>>> import numpy as np
>>> np.set_printoptions(suppress=True, linewidth=120)
>>> data = np.loadtxt("layer8.csv", delimiter=",")
>>> data
array([[0., 3., 0., 3.],
       [0., 1., 0., 1.],
       [1., 0., 3., 2.],
       [1., 0., 3., 1.],
       [1., 0., 2., 3.],
       [2., 2., 2., 3.],
       [3., 3., 1., 2.]])
>>> print(data[0] @ data[3])
3.0
>>> np.linalg.norm(data, axis=1).argmax()
np.int64(6)
>>> round(float(np.linalg.norm(data, "nuc")), 3)
16.575
>>> print(np.round(np.linalg.norm(data[0], 1), 3), round(float(np.linalg.norm(data[0], np.inf)), 3))
6.0 3.0
>>> np.round(np.linalg.norm(data, 2), 3)
np.float64(8.832)
>>> round(float(np.linalg.norm(data) ** 2 / np.linalg.norm(data, 2) ** 2), 3)
1.321
>>> np.round(np.linalg.norm(data, 1), 3), round(float(np.linalg.norm(data, np.inf)), 3)
(np.float64(15.0), 9.0)
>>> print(np.round(np.linalg.norm(data, axis=0), 3))
[4.    4.796 5.196 6.083]
>>> round(np.linalg.norm(data[0] - data[3]), 3)
np.float64(4.796)
>>> np.round(np.linalg.norm(data, axis=1), 3)
array([4.243, 1.414, 3.742, 3.317, 3.742, 4.583, 4.796])
>>> x = np.array([3, 0, -2, 0])
>>> data @ x
array([ 0.,  0., -3., -3., -1.,  2.,  7.])
>>> data * x
array([[ 0.,  0., -0.,  0.],
       [ 0.,  0., -0.,  0.],
       [ 3.,  0., -6.,  0.],
       [ 3.,  0., -6.,  0.],
       [ 3.,  0., -4.,  0.],
       [ 6.,  0., -4.,  0.],
       [ 9.,  0., -2.,  0.]])
>>> print((data @ x).argmax())
6
>>> print(data @ np.eye(4)[0])
[0. 0. 1. 1. 1. 2. 3.]
>>> print((data * x).sum(axis=1))
[ 0.  0. -3. -3. -1.  2.  7.]
>>> np.einsum("ij,j->i", data, x)
array([ 0.,  0., -3., -3., -1.,  2.,  7.])
>>> E = np.load("arr.npy")
>>> E
array([[ 1,  0,  0,  0,  0,  0,  0,  0,  0,  0,  0],
       [ 0,  1,  0,  0,  0,  0,  0,  0,  0,  0,  0],
       [ 2,  2,  1,  0,  0,  0,  0,  0,  0,  0,  0],
       [-2, -1,  1,  1,  0,  0,  0,  0,  0,  0,  0],
       [ 1, -2,  2,  2,  1,  0,  0,  0,  0,  0,  0],
       [ 0,  2, -1,  1,  1,  1,  0,  0,  0,  0,  0],
       [-1, -1, -1,  0, -2,  2,  1,  0,  0,  0,  0],
       [ 1,  0, -1,  1,  1, -1,  0,  1,  0,  0,  0],
       [ 1, -2,  1, -1,  0,  1,  0,  1,  1,  0,  0],
       [-2, -2, -2,  2,  2,  2, -2,  1,  0,  1,  0],
       [-2,  2, -1,  2, -2,  1, -1, -2,  2,  2,  1]])
>>> np.prod(np.diag(E)), round(np.linalg.det(E), 3)
(np.int64(1), np.float64(1.0))
>>> w1 = np.array([[2, 1, -1],
...     [2, 1, 2],
...     [2, 2, -2],
...     [1, 2, 2],
...     [1, -1, 2],
...     [-2, 1, 0],
...     [1, -2, -1],
...     [0, 2, 0],
...     [2, 1, 0],
...     [1, -1, 2],
...     [-2, 1, 2]])
>>> beta = np.array([-1, 2, 0])
>>> hid = np.maximum(E @ w1 + beta, 0)
>>> hid
array([[ 1,  3,  0],
       [ 1,  3,  2],
       [ 9,  8,  0],
       [ 0,  3,  0],
       [ 4,  8,  0],
       [ 1,  4, 10],
       [ 0,  0,  0],
       [ 3,  3,  5],
       [ 0,  5,  0],
       [ 0,  3, 14],
       [ 0,  6, 15]])
>>> C = np.array([[-4, 0], [-2, -6], [9, -6]])
>>> w1 @ C
array([[-19,   0],
       [  8, -18],
       [-30,   0],
       [ 10, -24],
       [ 16,  -6],
       [  6,  -6],
       [ -9,  18],
       [ -4, -12],
       [-10,  -6],
       [ 16,  -6],
       [ 24, -18]])
>>> hid @ C
array([[ -10,  -18],
       [   8,  -30],
       [ -52,  -48],
       [  -6,  -18],
       [ -32,  -48],
       [  78,  -84],
       [   0,    0],
       [  27,  -48],
       [ -10,  -30],
       [ 120, -102],
       [ 123, -126]])
>>> rng = np.random.default_rng(71001)
>>> lab = rng.integers(0, 2, 9)
>>> M = np.triu((lab[:, None] == lab) & (rng.random((9, 9)) < 0.8), 1).astype(int)
>>> M += M.T
>>> M
array([[0, 1, 0, 0, 0, 1, 1, 0, 1],
       [1, 0, 0, 1, 0, 1, 1, 0, 1],
       [0, 0, 0, 0, 0, 0, 0, 1, 0],
       [0, 1, 0, 0, 0, 1, 1, 0, 1],
       [0, 0, 0, 0, 0, 0, 0, 1, 0],
       [1, 1, 0, 1, 0, 0, 1, 0, 1],
       [1, 1, 0, 1, 0, 1, 0, 0, 0],
       [0, 0, 1, 0, 1, 0, 0, 0, 0],
       [1, 1, 0, 1, 0, 1, 0, 0, 0]])
>>> vals, V = np.linalg.eigh(M)
>>> round(float(vals.sum()), 3), np.trace(M)
(0.0, np.int64(0))
>>> np.abs(V[:, -1]).round(6).argmax()
np.int64(1)
>>> np.round(np.abs(V[:, -1]), 3) + 0
array([0.383, 0.454, 0.   , 0.383, 0.   , 0.454, 0.383, 0.   , 0.383])
>>> np.round(np.linalg.eigvalsh(M @ M), 3) + 0
array([ 0.   ,  0.   ,  0.   ,  1.   ,  1.883,  2.   ,  2.   ,  4.   , 19.117])
>>> np.round(V @ np.diag(vals) @ V.T, 3) + 0
array([[0., 1., 0., 0., 0., 1., 1., 0., 1.],
       [1., 0., 0., 1., 0., 1., 1., 0., 1.],
       [0., 0., 0., 0., 0., 0., 0., 1., 0.],
       [0., 1., 0., 0., 0., 1., 1., 0., 1.],
       [0., 0., 0., 0., 0., 0., 0., 1., 0.],
       [1., 1., 0., 1., 0., 0., 1., 0., 1.],
       [1., 1., 0., 1., 0., 1., 0., 0., 0.],
       [0., 0., 1., 0., 1., 0., 0., 0., 0.],
       [1., 1., 0., 1., 0., 1., 0., 0., 0.]])
>>> np.argsort(-np.linalg.norm(M, axis=0).round(6), kind="stable")[:3]
array([1, 5, 0])
>>> np.linalg.matrix_rank(M, rtol=0.1)
np.int64(6)
>>> np.linalg.cond(M) > 100
np.True_
>>> left, s, vt = np.linalg.svd(M)
>>> V = vt[:(s > 1e-8).sum()]
>>> x = M[2] + 2 * M[1] + rng.integers(2) * np.eye(9)[5]
>>> x
array([2., 0., 0., 2., 0., 2., 2., 1., 2.])
>>> np.round(V.T @ V, 3) + 0
array([[0.5, 0. , 0. , 0.5, 0. , 0. , 0. , 0. , 0. ],
       [0. , 1. , 0. , 0. , 0. , 0. , 0. , 0. , 0. ],
       [0. , 0. , 0.5, 0. , 0.5, 0. , 0. , 0. , 0. ],
       [0.5, 0. , 0. , 0.5, 0. , 0. , 0. , 0. , 0. ],
       [0. , 0. , 0.5, 0. , 0.5, 0. , 0. , 0. , 0. ],
       [0. , 0. , 0. , 0. , 0. , 1. , 0. , 0. , 0. ],
       [0. , 0. , 0. , 0. , 0. , 0. , 0.5, 0. , 0.5],
       [0. , 0. , 0. , 0. , 0. , 0. , 0. , 1. , 0. ],
       [0. , 0. , 0. , 0. , 0. , 0. , 0.5, 0. , 0.5]])
>>> print(np.round(np.diag(V.T @ V), 3))
[0.5 1.  0.5 0.5 0.5 1.  0.5 1.  0.5]
>>> round(float(np.linalg.norm(x - V.T @ V @ x)), 3)
0.0
>>> round(np.trace(np.linalg.pinv(M) @ M), 3)
np.float64(6.0)
>>> np.allclose(M[:-1].T @ np.linalg.lstsq(M[:-1].T, M[-1])[0], M[-1])
True
>>> np.unique(M.round(6), axis=0).shape
(6, 9)
>>> F = np.load("run16.npy")
>>> F.round(3)
array([[0.1  , 0.15 , 0.15 , 0.05 , 0.1  , 0.05 , 0.05 , 0.05 , 0.1  , 0.15 , 0.05 ],
       [0.   , 0.158, 0.158, 0.053, 0.158, 0.158, 0.105, 0.   , 0.158, 0.   , 0.053],
       [0.087, 0.087, 0.087, 0.087, 0.043, 0.087, 0.13 , 0.13 , 0.13 , 0.13 , 0.   ],
       [0.   , 0.091, 0.136, 0.136, 0.091, 0.091, 0.045, 0.045, 0.091, 0.136, 0.136],
       [0.13 , 0.13 , 0.043, 0.087, 0.043, 0.087, 0.087, 0.043, 0.13 , 0.13 , 0.087],
       [0.05 , 0.05 , 0.1  , 0.05 , 0.1  , 0.2  , 0.1  , 0.05 , 0.15 , 0.15 , 0.   ],
       [0.08 , 0.12 , 0.08 , 0.08 , 0.12 , 0.12 , 0.12 , 0.04 , 0.08 , 0.04 , 0.12 ],
       [0.188, 0.188, 0.062, 0.062, 0.062, 0.062, 0.062, 0.125, 0.062, 0.062, 0.062],
       [0.   , 0.05 , 0.1  , 0.15 , 0.15 , 0.1  , 0.15 , 0.   , 0.1  , 0.1  , 0.1  ],
       [0.091, 0.136, 0.091, 0.045, 0.091, 0.045, 0.136, 0.   , 0.045, 0.182, 0.136],
       [0.087, 0.087, 0.13 , 0.043, 0.   , 0.087, 0.087, 0.13 , 0.13 , 0.13 , 0.087]])
>>> T = np.stack([data, 5 * data, data[::-1]])
>>> (T @ data.T).shape
(3, 7, 7)
>>> np.linalg.matrix_rank(T)
array([4, 4, 4])
>>> T.sum(axis=0)
array([[ 3., 21.,  1., 20.],
       [ 2.,  8.,  2.,  9.],
       [ 7.,  0., 20., 15.],
       [ 7.,  0., 21.,  7.],
       [ 7.,  0., 15., 20.],
       [12., 13., 12., 19.],
       [18., 21.,  6., 15.]])
>>> np.round(np.abs(np.linalg.eigvals(F)).max(), 3)
np.float64(1.0)
>>> np.allclose(F, F.T)
False
>>> round(float(np.trace(F)), 3)
1.338
>>> round(float(np.linalg.det(F)), 3)
0.0
>>> round(float(np.linalg.norm(F[9] - F[5])), 3)
0.26
>>> np.linalg.norm(F, axis=1).argmax()
np.int64(1)
>>> print(round(float(F[9] @ F[5]), 3))
0.089
>>> np.round(np.linalg.norm(F, axis=0), 3)
array([0.307, 0.401, 0.362, 0.28 , 0.326, 0.359, 0.342, 0.245, 0.373, 0.404, 0.293])
>>> M2 = np.linalg.inv(F)
>>> np.round(np.linalg.slogdet(F)[0], 3)
np.float64(1.0)
>>> np.round(np.linalg.det(F) * M2, 3) + 0
array([[0., 0., 0., 0., 0., 0., 0., 0., 0., 0., 0.],
       [0., 0., 0., 0., 0., 0., 0., 0., 0., 0., 0.],
       [0., 0., 0., 0., 0., 0., 0., 0., 0., 0., 0.],
       [0., 0., 0., 0., 0., 0., 0., 0., 0., 0., 0.],
       [0., 0., 0., 0., 0., 0., 0., 0., 0., 0., 0.],
       [0., 0., 0., 0., 0., 0., 0., 0., 0., 0., 0.],
       [0., 0., 0., 0., 0., 0., 0., 0., 0., 0., 0.],
       [0., 0., 0., 0., 0., 0., 0., 0., 0., 0., 0.],
       [0., 0., 0., 0., 0., 0., 0., 0., 0., 0., 0.],
       [0., 0., 0., 0., 0., 0., 0., 0., 0., 0., 0.],
       [0., 0., 0., 0., 0., 0., 0., 0., 0., 0., 0.]])
>>> round(float(np.linalg.det(F) * np.linalg.det(M2)), 3)
1.0
>>> np.round(F @ M2, 3) + 0
array([[1., 0., 0., 0., 0., 0., 0., 0., 0., 0., 0.],
       [0., 1., 0., 0., 0., 0., 0., 0., 0., 0., 0.],
       [0., 0., 1., 0., 0., 0., 0., 0., 0., 0., 0.],
       [0., 0., 0., 1., 0., 0., 0., 0., 0., 0., 0.],
       [0., 0., 0., 0., 1., 0., 0., 0., 0., 0., 0.],
       [0., 0., 0., 0., 0., 1., 0., 0., 0., 0., 0.],
       [0., 0., 0., 0., 0., 0., 1., 0., 0., 0., 0.],
       [0., 0., 0., 0., 0., 0., 0., 1., 0., 0., 0.],
       [0., 0., 0., 0., 0., 0., 0., 0., 1., 0., 0.],
       [0., 0., 0., 0., 0., 0., 0., 0., 0., 1., 0.],
       [0., 0., 0., 0., 0., 0., 0., 0., 0., 0., 1.]])
>>> np.round(np.linalg.inv(M2), 3) + 0
array([[0.1  , 0.15 , 0.15 , 0.05 , 0.1  , 0.05 , 0.05 , 0.05 , 0.1  , 0.15 , 0.05 ],
       [0.   , 0.158, 0.158, 0.053, 0.158, 0.158, 0.105, 0.   , 0.158, 0.   , 0.053],
       [0.087, 0.087, 0.087, 0.087, 0.043, 0.087, 0.13 , 0.13 , 0.13 , 0.13 , 0.   ],
       [0.   , 0.091, 0.136, 0.136, 0.091, 0.091, 0.045, 0.045, 0.091, 0.136, 0.136],
       [0.13 , 0.13 , 0.043, 0.087, 0.043, 0.087, 0.087, 0.043, 0.13 , 0.13 , 0.087],
       [0.05 , 0.05 , 0.1  , 0.05 , 0.1  , 0.2  , 0.1  , 0.05 , 0.15 , 0.15 , 0.   ],
       [0.08 , 0.12 , 0.08 , 0.08 , 0.12 , 0.12 , 0.12 , 0.04 , 0.08 , 0.04 , 0.12 ],
       [0.188, 0.188, 0.063, 0.063, 0.063, 0.063, 0.063, 0.125, 0.063, 0.063, 0.063],
       [0.   , 0.05 , 0.1  , 0.15 , 0.15 , 0.1  , 0.15 , 0.   , 0.1  , 0.1  , 0.1  ],
       [0.091, 0.136, 0.091, 0.045, 0.091, 0.045, 0.136, 0.   , 0.045, 0.182, 0.136],
       [0.087, 0.087, 0.13 , 0.043, 0.   , 0.087, 0.087, 0.13 , 0.13 , 0.13 , 0.087]])
>>> J = np.load("a.npy")
>>> J
array([[-2.541, -6.747, -1.84 ,  0.217, -0.147, -0.679, -6.501, -0.445, -4.329, -6.771],
       [ 0.014,  0.005,  0.238,  0.041, -0.036,  0.091,  0.376,  0.156,  0.034,  0.119],
       [-0.662, -2.793, -1.115,  0.296, -0.318, -0.498, -2.227,  0.45 , -2.068, -2.392],
       [-0.853, -2.298, -0.577, -0.233,  0.389, -0.197, -1.911,  0.242, -1.442, -2.351],
       [-1.033, -2.663, -0.633,  0.283,  0.268,  0.028, -3.098, -0.229, -1.836, -2.497],
       [-1.496, -3.059, -0.971, -0.396,  0.141,  0.314, -3.16 , -0.753, -2.101, -3.379],
       [ 0.041, -0.105,  0.167, -0.059, -0.25 , -0.041,  0.026, -0.478,  0.073, -0.073],
       [-0.608, -0.144, -0.079, -0.282, -0.189,  0.165, -0.819,  0.284, -0.273, -0.89 ],
       [ 0.012,  1.283, -0.035, -0.145,  0.019, -0.156,  1.123,  0.71 ,  0.464,  0.295],
       [-0.162, -0.805, -0.396,  0.224, -0.168,  0.041, -0.297, -0.045, -0.17 , -0.416],
       [ 0.281,  0.59 ,  0.637,  0.711,  0.108, -0.468,  1.126,  0.267, -0.176,  0.797],
       [-1.042, -3.141, -1.322,  0.065, -0.176, -0.275, -3.45 , -0.103, -2.011, -3.003],
       [ 0.534,  1.976,  0.424, -0.204, -0.176,  0.317,  1.613,  0.234,  1.673,  2.297],
       [-1.744, -5.098, -1.486, -0.335,  0.08 , -0.345, -5.42 ,  0.121, -3.075, -5.301],
       [-0.004, -0.343,  0.332, -0.064, -0.371,  0.023,  0.827,  0.219,  0.175,  0.262],
       [ 0.078, -0.034, -0.368, -0.669,  0.075, -0.06 , -0.839,  0.246,  0.357, -0.134],
       [ 0.946,  0.689,  0.429, -0.086, -0.464,  0.022, -0.122,  0.211,  0.583,  0.697],
       [-0.124,  1.174,  0.386,  0.147,  0.123,  0.041,  0.793,  0.027,  0.704,  0.93 ],
       [ 2.122,  5.193,  1.713, -0.048, -0.098,  0.148,  5.381, -0.054,  3.571,  5.448],
       [ 0.688,  1.776,  0.279,  0.35 ,  0.32 ,  0.147,  1.915, -0.22 ,  1.668,  1.422],
       [-0.394,  1.026, -0.009,  0.061,  0.068, -0.196,  0.705,  0.227,  0.244,  0.835],
       [ 1.97 ,  5.127,  1.489,  0.579,  0.669,  0.274,  4.955, -0.494,  3.209,  5.313],
       [ 0.131,  1.58 ,  0.302,  0.086,  0.172, -0.299,  0.7  ,  0.372,  0.771,  1.129],
       [-0.497, -2.838, -1.092,  0.485,  0.401,  0.439, -2.934, -0.172, -1.872, -2.612],
       [ 0.234, -0.566,  0.21 ,  0.008,  0.242,  0.426,  0.195, -0.054, -0.045, -0.336],
       [-0.817, -2.494, -0.395,  0.329, -0.123,  0.256, -2.996, -0.078, -2.035, -2.377],
       [-0.191, -0.013, -0.244,  0.129,  0.456,  0.298, -0.842, -0.2  , -0.631, -0.47 ],
       [ 3.017,  9.027,  3.053,  0.012,  0.169, -0.246,  9.272,  0.343,  6.584,  9.489],
       [-1.648, -3.474, -1.073, -0.152,  0.615,  0.212, -3.449, -0.018, -2.864, -3.613],
       [-0.788, -2.745, -0.749, -0.055,  0.558, -0.209, -1.688, -0.015, -1.22 , -2.178],
       [-1.201, -2.901, -1.071, -0.173, -0.025,  0.089, -2.613, -0.167, -2.253, -2.899],
       [-0.445, -2.072, -0.726,  0.201,  0.11 , -0.111, -2.201, -0.155, -1.464, -2.492],
       [ 0.287,  1.427,  0.191,  0.435,  0.03 ,  0.23 ,  1.342, -0.083,  1.28 ,  1.299]])
>>> M2 = np.c_[J[:, :7] @ np.array([[2, 4, 1, 4, 0, 5, 2],
...     [0, 3, 9, 8, 7, 3, 5],
...     [3, 3, 1, 6, 0, 9, 3],
...     [6, 0, 7, 8, 6, 9, 7],
...     [8, 2, 8, 3, 7, 7, 1],
...     [5, 0, 0, 2, 2, 6, 1],
...     [2, 2, 5, 5, 0, 3, 6]]), np.array([0, 1, 1, 2, 2, 2, 1, 2, 2, 1, 2, 1, 0, 2, 2, 1, 2, 2, 0, 2, 0, 1, 1, 1, 1, 2, 2, 1, 0, 2, 0, 2, 0])]
>>> print(M2.round(3))
[[ -26.873  -49.221  -97.266 -107.748  -48.314  -72.159  -82.65     0.   ]
 [   1.907    1.465    2.176    3.806    0.211    4.018    3.365    1.   ]
 [ -12.381  -19.462  -38.521  -42.399  -20.997  -30.955  -30.74     1.   ]
 [  -6.53   -15.081  -30.186  -35.904  -15.155  -22.641  -27.832    2.   ]
 [  -6.179  -19.68   -36.998  -41.6    -15.011  -23.554  -33.591    2.   ]
 [ -11.903  -24.112  -47.442  -54.199  -22.174  -35.569  -42.477    2.   ]
 [  -1.924   -0.098   -3.02    -0.848   -2.921   -1.056   -0.49     1.   ]
 [  -5.47    -5.117   -9.564  -10.646   -3.693   -9.511   -9.085    2.   ]
 [   0.667    6.076   16.276   14.302    7.932    4.855   11.92     2.   ]
 [  -1.901   -5.181   -9.064   -9.579   -5.385   -6.594   -5.878    1.   ]
 [   7.515    7.273   17.699   20.372    8.216   16.633   16.796    2.   ]
 [ -15.343  -24.809  -48.836  -55.036  -23.379  -39.178  -42.451    1.   ]
 [   4.519   12.21    23.971   27.027   12.01    16.087   20.611    0.   ]
 [ -21.881  -37.408  -77.917  -86.906  -37.826  -58.173  -68.566    2.   ]
 [  -0.595    0.863   -2.04     1.788   -5.336    1.385    3.439    2.   ]
 [  -6.34    -2.422   -8.874  -11.61    -3.847  -11.397  -10.82     1.   ]
 [  -1.183    5.966    2.652    9.224    1.103    6.402    4.848    2.   ]
 [   4.567    6.016   16.806   16.804   10.043   11.185   12.731    2.   ]
 [  19.813   39.772   76.357   86.833   35.673   57.519   67.348    0.   ]
 [  11.438   13.387   31.536   32.263   17.066   23.296   25.5      2.   ]
 [   0.525    3.021   13.327   10.403    7.632    2.991    8.844    0.   ]
 [  28.513   38.976   83.782   89.792   44.594   65.035   68.768    1.   ]
 [   2.965    7.914   20.131   19.082   12.182   10.397   13.743    1.   ]
 [  -1.825  -18.844  -35.198  -39.953  -13.271  -19.823  -31.829    1.   ]
 [   5.602    0.742   -1.683    0.285   -1.368    6.269    0.162    1.   ]
 [  -6.541  -18.173  -37.319  -37.795  -15.833  -20.474  -30.829    2.   ]
 [   3.114   -2.307   -0.211   -3.546    4.471    0.425   -4.574    2.   ]
 [  33.931   67.19   135.109  149.073   63.952   97.274  115.967    1.   ]
 [  -8.345  -25.901  -47.376  -57.014  -20.501  -34.457  -44.816    0.   ]
 [  -4.11   -15.894  -30.603  -37.23   -16.057  -21.823  -27.712    2.   ]
 [ -11.634  -21.996  -42.857  -48.784  -21.342  -33.384  -36.945    0.   ]
 [  -5.939  -14.356  -28.537  -32.001  -12.75   -19.665  -25.228    2.   ]
 [   7.831    8.746   23.316   24.45    13.269   16.966   19.639    0.   ]]
>>> np.linalg.matrix_rank(M2)
np.int64(8)
>>> np.round(np.linalg.norm(M2 - J @ np.linalg.lstsq(J, M2)[0], axis=0), 3) + 0
array([0.   , 0.   , 0.   , 0.   , 0.   , 0.   , 0.   , 6.928])
>>> np.linalg.matrix_rank(np.c_[J, M2])
np.int64(11)
